In [1]: import numpy as np

In [2]: from numpy import linalg as LA

In [3]: np.set_printoptions(precision=1, suppress=True, linewidth=100)

In [4]: def rnd(a):
   ...:     return np.round(a, 1) + 0
   ...: 

In [5]: E = 2 * np.eye(7) + np.eye(7, k=1)

In [6]: E
Out[6]: 
array([[2., 1., 0., 0., 0., 0., 0.],
       [0., 2., 1., 0., 0., 0., 0.],
       [0., 0., 2., 1., 0., 0., 0.],
       [0., 0., 0., 2., 1., 0., 0.],
       [0., 0., 0., 0., 2., 1., 0.],
       [0., 0., 0., 0., 0., 2., 1.],
       [0., 0., 0., 0., 0., 0., 2.]])

In [7]: u = np.array([2, 3, 3, 0, 3, 2, 3])

In [8]: out = E + np.outer(u, np.eye(7)[3])

In [9]: LA.matrix_rank(out - E)
Out[9]: np.int64(1)

In [10]: LA.matrix_rank(LA.inv(out) - LA.inv(E), tol=1e-8)
Out[10]: np.int64(1)

In [11]: rnd(LA.det(out) / LA.det(E)), rnd(1 + LA.solve(E, u)[3])
Out[11]: (np.float64(0.3), np.float64(0.3))

In [12]: u = np.array([1, 2, 0, 2, 1, 0, 2, 2, 0, 0, 0, 0])

In [13]: g = np.array([2, 0, 0, -2, 1, -1, 1, -2, 0, 2, 3, 1, 1])

In [14]: mat = u[:, None] + g[None, :]

In [15]: mat
Out[15]: 
array([[ 3,  1,  1, -1,  2,  0,  2, -1,  1,  3,  4,  2,  2],
       [ 4,  2,  2,  0,  3,  1,  3,  0,  2,  4,  5,  3,  3],
       [ 2,  0,  0, -2,  1, -1,  1, -2,  0,  2,  3,  1,  1],
       [ 4,  2,  2,  0,  3,  1,  3,  0,  2,  4,  5,  3,  3],
       [ 3,  1,  1, -1,  2,  0,  2, -1,  1,  3,  4,  2,  2],
       [ 2,  0,  0, -2,  1, -1,  1, -2,  0,  2,  3,  1,  1],
       [ 4,  2,  2,  0,  3,  1,  3,  0,  2,  4,  5,  3,  3],
       [ 4,  2,  2,  0,  3,  1,  3,  0,  2,  4,  5,  3,  3],
       [ 2,  0,  0, -2,  1, -1,  1, -2,  0,  2,  3,  1,  1],
       [ 2,  0,  0, -2,  1, -1,  1, -2,  0,  2,  3,  1,  1],
       [ 2,  0,  0, -2,  1, -1,  1, -2,  0,  2,  3,  1,  1],
       [ 2,  0,  0, -2,  1, -1,  1, -2,  0,  2,  3,  1,  1]])

In [16]: LA.cond(mat) > 100
Out[16]: np.True_

In [17]: np.argsort(-LA.norm(mat, axis=0).round(6), kind="stable")[:3]
Out[17]: array([10,  0,  9])
